>>> import numpy as np
>>> from numpy import linalg as LA
>>> np.set_printoptions(precision=3, suppress=True, linewidth=120)
>>> mat = np.load("m.npy")
>>> mat
array([[  1.7,  -0.2,  -1.5,  -0.1,  -1.8,  -0.6,   0.8],
       [ -0.3,  -0.2,  -0.7,   0.7,  -0.6,   0.5,  -0.3],
       [  0.9,  -1. ,   1.1,  -0.3,   0.4,  -0.6,  -0.9],
       [  0.1,  -1.3,  -0.6,   0.3,  -1.2,  -1.2,   1. ],
       [  0.5,   0.5,   0.6,   0.2,  -0.5,  -0.5,  -1.1],
       [ -0.6,   1.2,   1.9,  -0.5,   0. ,  -1.7,  -0.3],
       [ -0.2,   0.5,   0.5,  -0.6,   0. ,  -0.2,  -0.2],
       [ -1.2,   1.1,  -1.6,  -1.1,  -0.4,  -0.3,  -0.8],
       [  3.2,   0.8,   0.1,  -0.2,   0.1,   1.1,  -1.2],
       [ -0.5,  -8.5, -11.5,  -5.5,   0. ,  -8. ,   7. ],
       [ -1. ,  -0.2,  -0.9,   0.5,   0.9,   0.2,  -2.3],
       [  0.1,  -0.1,   0.1,   0.5,  -0.4,   0.4,   0. ]])
>>> Y = np.c_[mat[:, :3] @ np.array([[-3, 0, 1], [0, -1, -1], [2, 3, 0]]), np.array([4, 1, 2, 0, 5, 5, 4, 0, 5, 4, 2, 1])]
>>> Y
array([[ -8.1,  -4.3,   1.9,   4. ],
       [ -0.5,  -1.9,  -0.1,   1. ],
       [ -0.5,   4.3,   1.9,   2. ],
       [ -1.5,  -0.5,   1.4,   0. ],
       [ -0.3,   1.3,   0. ,   5. ],
       [  5.6,   4.5,  -1.8,   5. ],
       [  1.6,   1. ,  -0.7,   4. ],
       [  0.4,  -5.9,  -2.3,   0. ],
       [ -9.4,  -0.5,   2.4,   5. ],
       [-21.5, -26. ,   8. ,   4. ],
       [  1.2,  -2.5,  -0.8,   2. ],
       [ -0.1,   0.4,   0.2,   1. ]])
>>> np.round(LA.lstsq(mat, Y[:, 0])[0], 3) + 0
array([-3.,  0.,  2.,  0.,  0.,  0.,  0.])
>>> LA.matrix_rank(np.c_[mat, Y])
np.int64(8)
>>> LA.matrix_rank(Y)
np.int64(4)
>>> np.round(LA.norm(Y - mat @ LA.lstsq(mat, Y)[0], axis=0), 3) + 0
array([0.   , 0.   , 0.   , 4.871])
>>> vec = np.array([1, 2, 2, 3, 3, 1, 0])
>>> y = mat @ vec
>>> print(np.round(LA.solve(mat.T @ mat, mat.T @ y), 3) + 0)
[1. 2. 2. 3. 3. 1. 0.]
>>> rng = np.random.default_rng(733)
>>> y = y + 0.02 * rng.normal(size=12)
>>> y
array([ -8.017,  -1.287,   0.788,  -7.604,   1.325,   2.384,  -0.217,  -7.012,   5.807, -64.998,   1.206,   0.767])
>>> beta, *_ = LA.lstsq(mat, y)
>>> print(np.round(LA.norm(y - mat @ beta), 3))
0.048
>>> [round(float(LA.norm(LA.solve(mat.T @ mat + lam * np.eye(7), mat.T @ y))), 2) for lam in (0, 1, 10, 100)]
[5.31, 4.12, 3.53, 2.74]
>>> P = mat @ LA.solve(mat.T @ mat, mat.T)
>>> np.allclose(P @ P, P)
True
>>> np.diag(P)
array([0.585, 0.225, 0.849, 0.435, 0.286, 0.814, 0.245, 0.847, 0.811, 0.991, 0.844, 0.069])
>>> P @ mat[:, 1]
array([-0.2, -0.2, -1. , -1.3,  0.5,  1.2,  0.5,  1.1,  0.8, -8.5, -0.2, -0.1])
>>> arr = np.loadtxt("run4.csv", delimiter=",")
>>> arr
array([[ 3.,  3.,  0.,  0.,  0.,  0.,  0.,  0.],
       [ 3.,  3.,  3.,  0.,  0.,  0.,  0.,  0.],
       [ 0.,  3., -3.,  3.,  0.,  0.,  0.,  0.],
       [ 0.,  0.,  3., -3.,  3.,  0.,  0.,  0.],
       [ 0.,  0.,  0.,  3., -3.,  3.,  0.,  0.],
       [ 0.,  0.,  0.,  0.,  3.,  2.,  3.,  0.],
       [ 0.,  0.,  0.,  0.,  0.,  3.,  3.,  3.],
       [ 0.,  0.,  0.,  0.,  0.,  0.,  3.,  0.]])
>>> q, V = LA.qr(arr[:, :2])[0], LA.qr(arr[:, 2:])[0]
>>> sig = LA.svd(q.T @ V, compute_uv=False)
>>> round(LA.norm(q @ q.T - V @ V.T, 2), 3)
np.float64(1.0)
>>> (sig > 0.9).sum()
np.int64(1)
>>> np.degrees(np.arccos(sig.clip(0, 1)))
array([21.755, 47.637])
>>> round(float(LA.eigvalsh(arr).min()), 3)
-7.753
>>> print(LA.matrix_power(arr, 2))
[[ 18.  18.   9.   0.   0.   0.   0.   0.]
 [ 18.  27.   0.   9.   0.   0.   0.   0.]
 [  9.   0.  27. -18.   9.   0.   0.   0.]
 [  0.   9. -18.  27. -18.   9.   0.   0.]
 [  0.   0.   9. -18.  27.  -3.   9.   0.]
 [  0.   0.   0.   9.  -3.  22.  15.   9.]
 [  0.   0.   0.   0.   9.  15.  27.   9.]
 [  0.   0.   0.   0.   0.   9.   9.   9.]]
>>> assert arr == arr.T
Traceback (most recent call last):
  File "<python-input-33>", line 1, in <module>
    assert arr == arr.T
           ^^^^^^^^^^^^
ValueError: The truth value of an array with more than one element is ambiguous. Use a.any() or a.all()
>>> K = np.loadtxt("block2.csv", delimiter=",")
>>> print(K)
[[ 0.674  2.288 -1.039  0.552  0.429  0.801 -0.945  0.496 -0.545 -1.153  0.708  0.407]
 [ 2.288  1.785  1.14  -1.279  1.966  0.757  0.384 -0.83  -1.374 -3.577 -2.002 -0.029]
 [-1.039  1.14  -0.983  0.059 -0.647 -1.633  3.044 -0.489  0.598 -0.24   1.392 -0.236]
 [ 0.552 -1.279  0.059  0.42  -2.37  -2.386 -1.939  0.862  0.326 -1.155 -1.275 -0.68 ]
 [ 0.429  1.966 -0.647 -2.37   1.523 -1.058  0.272  2.175  3.392 -1.829  2.585  1.228]
 [ 0.801  0.757 -1.633 -2.386 -1.058  0.723  0.62  -0.342 -0.78  -0.374  0.068  2.141]
 [-0.945  0.384  3.044 -1.939  0.272  0.62   1.451  0.075 -1.471 -2.648  0.433  1.376]
 [ 0.496 -0.83  -0.489  0.862  2.175 -0.342  0.075 -0.483  0.131 -1.741 -0.711 -0.626]
 [-0.545 -1.374  0.598  0.326  3.392 -0.78  -1.471  0.131 -0.3   -0.832  1.273  0.357]
 [-1.153 -3.577 -0.24  -1.155 -1.829 -0.374 -2.648 -1.741 -0.832 -2.013  1.476  0.325]
 [ 0.708 -2.002  1.392 -1.275  2.585  0.068  0.433 -0.711  1.273  1.476 -1.276 -0.29 ]
 [ 0.407 -0.029 -0.236 -0.68   1.228  2.141  1.376 -0.626  0.357  0.325 -0.29  -3.521]]
>>> [round(float(LA.det(K[:i, :i])), 2) + 0 for i in range(1, 13)]
[0.67, -4.03, -4.26, 2.75, 27.3, 121.63, -2651.64, 871.66, 8533.64, -124486.68, 4501.32, 0.0]
>>> vals, V = LA.eigh(K)
>>> np.round(LA.svd(K, compute_uv=False), 3) + 0
array([8., 7., 7., 6., 5., 4., 4., 4., 3., 1., 1., 0.])
>>> V @ np.diag(vals) @ V.T
array([[ 0.674,  2.288, -1.039,  0.552,  0.429,  0.801, -0.945,  0.496, -0.545, -1.153,  0.708,  0.407],
       [ 2.288,  1.785,  1.14 , -1.279,  1.966,  0.757,  0.384, -0.83 , -1.374, -3.577, -2.002, -0.029],
       [-1.039,  1.14 , -0.983,  0.059, -0.647, -1.633,  3.044, -0.489,  0.598, -0.24 ,  1.392, -0.236],
       [ 0.552, -1.279,  0.059,  0.42 , -2.37 , -2.386, -1.939,  0.862,  0.326, -1.155, -1.275, -0.68 ],
       [ 0.429,  1.966, -0.647, -2.37 ,  1.523, -1.058,  0.272,  2.175,  3.392, -1.829,  2.585,  1.228],
       [ 0.801,  0.757, -1.633, -2.386, -1.058,  0.723,  0.62 , -0.342, -0.78 , -0.374,  0.068,  2.141],
       [-0.945,  0.384,  3.044, -1.939,  0.272,  0.62 ,  1.451,  0.075, -1.471, -2.648,  0.433,  1.376],
       [ 0.496, -0.83 , -0.489,  0.862,  2.175, -0.342,  0.075, -0.483,  0.131, -1.741, -0.711, -0.626],
       [-0.545, -1.374,  0.598,  0.326,  3.392, -0.78 , -1.471,  0.131, -0.3  , -0.832,  1.273,  0.357],
       [-1.153, -3.577, -0.24 , -1.155, -1.829, -0.374, -2.648, -1.741, -0.832, -2.013,  1.476,  0.325],
       [ 0.708, -2.002,  1.392, -1.275,  2.585,  0.068,  0.433, -0.711,  1.273,  1.476, -1.276, -0.29 ],
       [ 0.407, -0.029, -0.236, -0.68 ,  1.228,  2.141,  1.376, -0.626,  0.357,  0.325, -0.29 , -3.521]])
>>> np.round(LA.eigvalsh(K @ K), 3) + 0
array([ 0.,  1.,  1.,  9., 16., 16., 16., 25., 36., 49., 49., 64.])
>>> np.abs(V[:, -1])
array([0.2  , 0.524, 0.11 , 0.315, 0.495, 0.158, 0.35 , 0.11 , 0.075, 0.379, 0.055, 0.13 ])
>>> np.abs(V[:, -1]).round(6).argmax()
np.int64(1)
>>> np.round(V.T @ K @ V, 3) + 0
array([[-7.,  0.,  0.,  0.,  0.,  0.,  0.,  0.,  0.,  0.,  0.,  0.],
       [ 0., -7.,  0.,  0.,  0.,  0.,  0.,  0.,  0.,  0.,  0.,  0.],
       [ 0.,  0., -4.,  0.,  0.,  0.,  0.,  0.,  0.,  0.,  0.,  0.],
       [ 0.,  0.,  0., -4.,  0.,  0.,  0.,  0.,  0.,  0.,  0.,  0.],
       [ 0.,  0.,  0.,  0., -3.,  0.,  0.,  0.,  0.,  0.,  0.,  0.],
       [ 0.,  0.,  0.,  0.,  0., -1.,  0.,  0.,  0.,  0.,  0.,  0.],
       [ 0.,  0.,  0.,  0.,  0.,  0.,  0.,  0.,  0.,  0.,  0.,  0.],
       [ 0.,  0.,  0.,  0.,  0.,  0.,  0.,  1.,  0.,  0.,  0.,  0.],
       [ 0.,  0.,  0.,  0.,  0.,  0.,  0.,  0.,  4.,  0.,  0.,  0.],
       [ 0.,  0.,  0.,  0.,  0.,  0.,  0.,  0.,  0.,  5.,  0.,  0.],
       [ 0.,  0.,  0.,  0.,  0.,  0.,  0.,  0.,  0.,  0.,  6.,  0.],
       [ 0.,  0.,  0.,  0.,  0.,  0.,  0.,  0.,  0.,  0.,  0.,  8.]])
>>> print(LA.lstsq(K[:-1].T, K[-1])[2])
11
>>> K @ LA.pinv(K) @ K
array([[ 0.674,  2.288, -1.039,  0.552,  0.429,  0.801, -0.945,  0.496, -0.545, -1.153,  0.708,  0.407],
       [ 2.288,  1.785,  1.14 , -1.279,  1.966,  0.757,  0.384, -0.83 , -1.374, -3.577, -2.002, -0.029],
       [-1.039,  1.14 , -0.983,  0.059, -0.647, -1.633,  3.044, -0.489,  0.598, -0.24 ,  1.392, -0.236],
       [ 0.552, -1.279,  0.059,  0.42 , -2.37 , -2.386, -1.939,  0.862,  0.326, -1.155, -1.275, -0.68 ],
       [ 0.429,  1.966, -0.647, -2.37 ,  1.523, -1.058,  0.272,  2.175,  3.392, -1.829,  2.585,  1.228],
       [ 0.801,  0.757, -1.633, -2.386, -1.058,  0.723,  0.62 , -0.342, -0.78 , -0.374,  0.068,  2.141],
       [-0.945,  0.384,  3.044, -1.939,  0.272,  0.62 ,  1.451,  0.075, -1.471, -2.648,  0.433,  1.376],
       [ 0.496, -0.83 , -0.489,  0.862,  2.175, -0.342,  0.075, -0.483,  0.131, -1.741, -0.711, -0.626],
       [-0.545, -1.374,  0.598,  0.326,  3.392, -0.78 , -1.471,  0.131, -0.3  , -0.832,  1.273,  0.357],
       [-1.153, -3.577, -0.24 , -1.155, -1.829, -0.374, -2.648, -1.741, -0.832, -2.013,  1.476,  0.325],
       [ 0.708, -2.002,  1.392, -1.275,  2.585,  0.068,  0.433, -0.711,  1.273,  1.476, -1.276, -0.29 ],
       [ 0.407, -0.029, -0.236, -0.68 ,  1.228,  2.141,  1.376, -0.626,  0.357,  0.325, -0.29 , -3.521]])
>>> print(np.unique(K.round(6), axis=0).shape)
(12, 12)
>>> np.allclose(K[:-1].T @ LA.lstsq(K[:-1].T, K[-1])[0], K[-1])
True
>>> np.round(np.trace(LA.pinv(K) @ K), 3)
np.float64(11.0)
